$ ipython --no-banner

In [1]: import numpy as np

In [2]: np.set_printoptions(precision=3, suppress=True, linewidth=140)

In [3]: rd = lambda a: np.round(a, 3) + 0

In [4]: W0 = np.vander(np.arange(4) - 1, 4, increasing=True)

In [5]: print(W0)
[[ 1 -1  1 -1]
 [ 1  0  0  0]
 [ 1  1  1  1]
 [ 1  2  4  8]]

In [6]: q, Rm = np.linalg.qr(W0)

In [7]: print(rd(Rm))
[[-2.    -1.    -3.    -4.   ]
 [ 0.    -2.236 -2.236 -6.261]
 [ 0.     0.     2.     3.   ]
 [ 0.     0.     0.    -1.342]]

In [8]: print(np.allclose(Rm.T @ Rm, W0.T @ W0))
True

In [9]: print(rd(q))
[[-0.5    0.671  0.5    0.224]
 [-0.5    0.224 -0.5   -0.671]
 [-0.5   -0.224 -0.5    0.671]
 [-0.5   -0.671  0.5   -0.224]]

In [10]: print(rd(q @ Rm))
[[ 1. -1.  1. -1.]
 [ 1.  0.  0.  0.]
 [ 1.  1.  1.  1.]
 [ 1.  2.  4.  8.]]

In [11]: print(np.trace(q @ q.T))
4.0

In [12]: print(rd(q.T @ q))
[[1. 0. 0. 0.]
 [0. 1. 0. 0.]
 [0. 0. 1. 0.]
 [0. 0. 0. 1.]]

In [13]: q = W0.astype(float).copy()

In [14]: for j in range(4):
    ...:     q[:, j] -= q[:, :j] @ (q[:, :j].T @ q[:, j])
    ...:     q[:, j] /= np.linalg.norm(q[:, j])
    ...: 

In [15]: print(rd(q))
[[ 0.5   -0.671  0.5   -0.224]
 [ 0.5   -0.224 -0.5    0.671]
 [ 0.5    0.224 -0.5   -0.671]
 [ 0.5    0.671  0.5    0.224]]

In [16]: print(rd(q.T @ W0))
[[2.    1.    3.    4.   ]
 [0.    2.236 2.236 6.261]
 [0.    0.    2.    3.   ]
 [0.    0.    0.    1.342]]

In [17]: vec = np.array([2, 0, 1, 1])

In [18]: rhs = W0 @ vec

In [19]: c, lr = np.zeros(4), 1 / np.linalg.norm(W0, 2) ** 2

In [20]: for i in range(10):
    ...:     c -= lr * W0.T @ (W0 @ c - rhs)
    ...:     if i % 2 == 0: print(i, round(np.linalg.norm(W0 @ c - rhs), 3))
    ...: 
0 3.5
2 3.165
4 2.864
6 2.593
8 2.349

In [21]: print(rd(c))
[0.736 0.22  1.004 1.112]

In [22]: print(rd(np.linalg.det(W0.T)))
12.0

In [23]: print(np.einsum("ij,ji->", W0, W0))
72

In [24]: print(np.einsum("ii->", W0))
10

In [25]: print(rd(np.linalg.eigvals(W0)))
[ 8.327+0.j     2.   +0.j    -0.163+0.833j -0.163-0.833j]

In [26]: M2 = np.array([[1, 2], [0, 0]])

In [27]: C = np.array([[0]])

In [28]: K = np.block([[M2, np.zeros((2, 1))], [np.zeros((1, 2)), C]])

In [29]: print(K)
[[1. 2. 0.]
 [0. 0. 0.]
 [0. 0. 0.]]

In [30]: U, sigma, VT = np.linalg.svd(K)

In [31]: print(np.argmax(sigma[:-1] / (sigma[1:] + 1e-6)) + 1)
1

In [32]: M2 = U[:, :1] @ np.diag(sigma[:1]) @ VT[:1]

In [33]: print(rd(np.linalg.norm(K - M2) / np.linalg.norm(K)))
0.0

In [34]: print(rd(np.abs(K - M2).max()))
0.0

In [35]: print(rd(M2))
[[1. 2. 0.]
 [0. 0. 0.]
 [0. 0. 0.]]

In [36]: print(np.linalg.matrix_rank(K, rtol=0.05))
1

In [37]: ang = np.radians(120)

In [38]: Rm = np.eye(3)

In [39]: Rm[0, 0] = Rm[1, 1] = np.cos(ang)

In [40]: Rm[0, 1], Rm[1, 0] = -np.sin(ang), np.sin(ang)

In [41]: print(rd(Rm))
[[-0.5   -0.866  0.   ]
 [ 0.866 -0.5    0.   ]
 [ 0.     0.     1.   ]]

In [42]: M2 = K @ Rm.T

In [43]: print(rd(np.linalg.det(Rm)), rd(np.trace(Rm)))
1.0 0.0

In [44]: print(np.allclose(np.linalg.norm(K, axis=1), np.linalg.norm(M2, axis=1)))
True

In [45]: print(rd(np.abs(M2 - K).max(axis=0)))
[3.232 2.134 0.   ]

In [46]: print(np.flatnonzero(np.linalg.matrix_power((Rm != 0) + (Rm.T != 0) + np.eye(3), 3)[2]))
[2]

In [47]: print((Rm != 0).astype(int))
[[1 1 0]
 [1 1 0]
 [0 0 1]]

In [48]: print(rd(np.linalg.det(Rm)))
1.0

In [49]: print((np.linalg.matrix_power((Rm != 0) + (Rm.T != 0) + np.eye(3), 3) > 0).astype(int))
[[1 1 0]
 [1 1 0]
 [0 0 1]]
